In [1]: import numpy as np

In [2]: np.set_printoptions(precision=1, suppress=True, linewidth=200, sign=" ")

In [3]: E = np.load("a.npy")

In [4]: E
Out[4]: 
array([[  9,  15,   9,  -9],
       [ 15,  25,  15, -15],
       [  9,  15,   9,  -9],
       [ -9, -15,  -9,   9]])

In [5]: np.abs(np.diag(np.linalg.qr(E)[1])) > 1e-9
Out[5]: array([ True, False, False, False])

In [6]: np.round(np.trace(np.linalg.pinv(E) @ E), 1)
Out[6]: np.float64(1.0)

In [7]: np.linalg.lstsq(E[:-1].T, E[-1])[2]
Out[7]: np.int32(1)

In [8]: u, g = E[1], E[2]

In [9]: u @ g
Out[9]: np.int64(780)

In [10]: pr = (u @ g) / (u @ u) * u

In [11]: np.outer(u, g)
Out[11]: 
array([[ 135,  225,  135, -135],
       [ 225,  375,  225, -225],
       [ 135,  225,  135, -135],
       [-135, -225, -135,  135]])

In [12]: other = E[0, 0] * E[1:] - np.outer(E[1:, 0], E[0])

In [13]: other
Out[13]: 
array([[ 0,  0,  0,  0],
       [ 0,  0,  0,  0],
       [ 0,  0,  0,  0]])

In [14]: np.linalg.matrix_rank(other), np.linalg.matrix_rank(E)
Out[14]: (np.int64(0), np.int64(1))

In [15]: E[:, 0] / E[0, 0]
Out[15]: array([ 1. ,  1.7,  1. , -1. ])

In [16]: Uu, sigma, vt = np.linalg.svd(E)

In [17]: sigma.round(1) + 0
Out[17]: array([ 52.,   0.,   0.,   0.])

In [18]: np.argmax(sigma[:-1] / (sigma[1:] + 1e-6)) + 1
Out[18]: np.int64(1)

In [19]: other = Uu[:, :1] @ np.diag(sigma[:1]) @ vt[:1]

In [20]: np.round(np.abs(E - other).max(), 1)
Out[20]: np.float64(0.0)

In [21]: other
Out[21]: 
array([[  9.,  15.,   9.,  -9.],
       [ 15.,  25.,  15., -15.],
       [  9.,  15.,   9.,  -9.],
       [ -9., -15.,  -9.,   9.]])

In [22]: round(np.linalg.norm(E - other) / np.linalg.norm(E), 1)
Out[22]: np.float64(0.0)

In [23]: np.linalg.matrix_rank(E, rtol=0.05)
Out[23]: np.int64(1)

In [24]: np.linalg.matrix_rank(other)
Out[24]: np.int64(1)

In [25]: other = E / np.sqrt((E ** 2).mean(axis=1, keepdims=True))

In [26]: E - E.mean(axis=1, keepdims=True)
Out[26]: 
array([[  3.,   9.,   3., -15.],
       [  5.,  15.,   5., -25.],
       [  3.,   9.,   3., -15.],
       [ -3.,  -9.,  -3.,  15.]])

In [27]: np.linalg.norm(other, axis=1)
Out[27]: array([ 2.,  2.,  2.,  2.])

In [28]: u = np.array([-8, 1, 5, 5, 0, -7, 9, 6, 3, -9]) + 0.5

In [29]: F = np.outer(u, u) / (u @ u)

In [30]: F.round(1) + 0
Out[30]: 
array([[ 0.1,  0. , -0.1, -0.1,  0. ,  0.1, -0.2, -0.1, -0.1,  0.2],
       [ 0. ,  0. ,  0. ,  0. ,  0. ,  0. ,  0. ,  0. ,  0. ,  0. ],
       [-0.1,  0. ,  0.1,  0.1,  0. , -0.1,  0.1,  0.1,  0.1, -0.1],
       [-0.1,  0. ,  0.1,  0.1,  0. , -0.1,  0.1,  0.1,  0.1, -0.1],
       [ 0. ,  0. ,  0. ,  0. ,  0. ,  0. ,  0. ,  0. ,  0. ,  0. ],
       [ 0.1,  0. , -0.1, -0.1,  0. ,  0.1, -0.2, -0.1, -0.1,  0.1],
       [-0.2,  0. ,  0.1,  0.1,  0. , -0.2,  0.2,  0.2,  0.1, -0.2],
       [-0.1,  0. ,  0.1,  0.1,  0. , -0.1,  0.2,  0.1,  0.1, -0.1],
       [-0.1,  0. ,  0.1,  0.1,  0. , -0.1,  0.1,  0.1,  0. , -0.1],
       [ 0.2,  0. , -0.1, -0.1,  0. ,  0.1, -0.2, -0.1, -0.1,  0.2]])

In [31]: vec = np.array([5, 8, 5, 3, 4, 4, 9, 1, 0, 1])

In [32]: np.round(F @ np.ones(10), 1) + 0
Out[32]: array([-0.2,  0. ,  0.1,  0.1,  0. , -0.2,  0.3,  0.2,  0.1, -0.2])

In [33]: np.linalg.norm(F @ vec) <= np.linalg.norm(F, 2) * np.linalg.norm(vec) + 1e-9
Out[33]: np.True_

In [34]: (F * vec).sum(axis=1)
Out[34]: array([-1.5,  0.3,  1.1,  1.1,  0.1, -1.3,  2. ,  1.3,  0.7, -1.8])

In [35]: np.round(F * vec, 1) + 0
Out[35]: 
array([[ 0.7, -0.2, -0.5, -0.3,  0. ,  0.5, -1.7, -0.1,  0. ,  0.2],
       [-0.1,  0. ,  0.1,  0.1,  0. , -0.1,  0.3,  0. ,  0. ,  0. ],
       [-0.5,  0.2,  0.4,  0.2,  0. , -0.4,  1.2,  0.1,  0. , -0.1],
       [-0.5,  0.2,  0.4,  0.2,  0. , -0.4,  1.2,  0.1,  0. , -0.1],
       [ 0. ,  0. ,  0. ,  0. ,  0. ,  0. ,  0.1,  0. ,  0. ,  0. ],
       [ 0.6, -0.2, -0.5, -0.3,  0. ,  0.4, -1.5, -0.1,  0. ,  0.1],
       [-0.9,  0.3,  0.7,  0.4,  0.1, -0.7,  2.1,  0.2,  0. , -0.2],
       [-0.6,  0.2,  0.5,  0.3,  0. , -0.4,  1.5,  0.1,  0. , -0.1],
       [-0.3,  0.1,  0.3,  0.2,  0. , -0.2,  0.8,  0.1,  0. , -0.1],
       [ 0.8, -0.3, -0.6, -0.4,  0. ,  0.6, -1.9, -0.1,  0. ,  0.2]])

In [36]: F @ vec
Out[36]: array([-1.5,  0.3,  1.1,  1.1,  0.1, -1.3,  2. ,  1.3,  0.7, -1.8])

In [37]: F @ (2 * vec)
Out[37]: array([-3.1,  0.6,  2.3,  2.3,  0.2, -2.7,  3.9,  2.7,  1.4, -3.5])

In [38]: (F @ vec).argmax()
Out[38]: np.int64(6)

In [39]: np.einsum("ij,j->i", F, vec)
Out[39]: array([-1.5,  0.3,  1.1,  1.1,  0.1, -1.3,  2. ,  1.3,  0.7, -1.8])
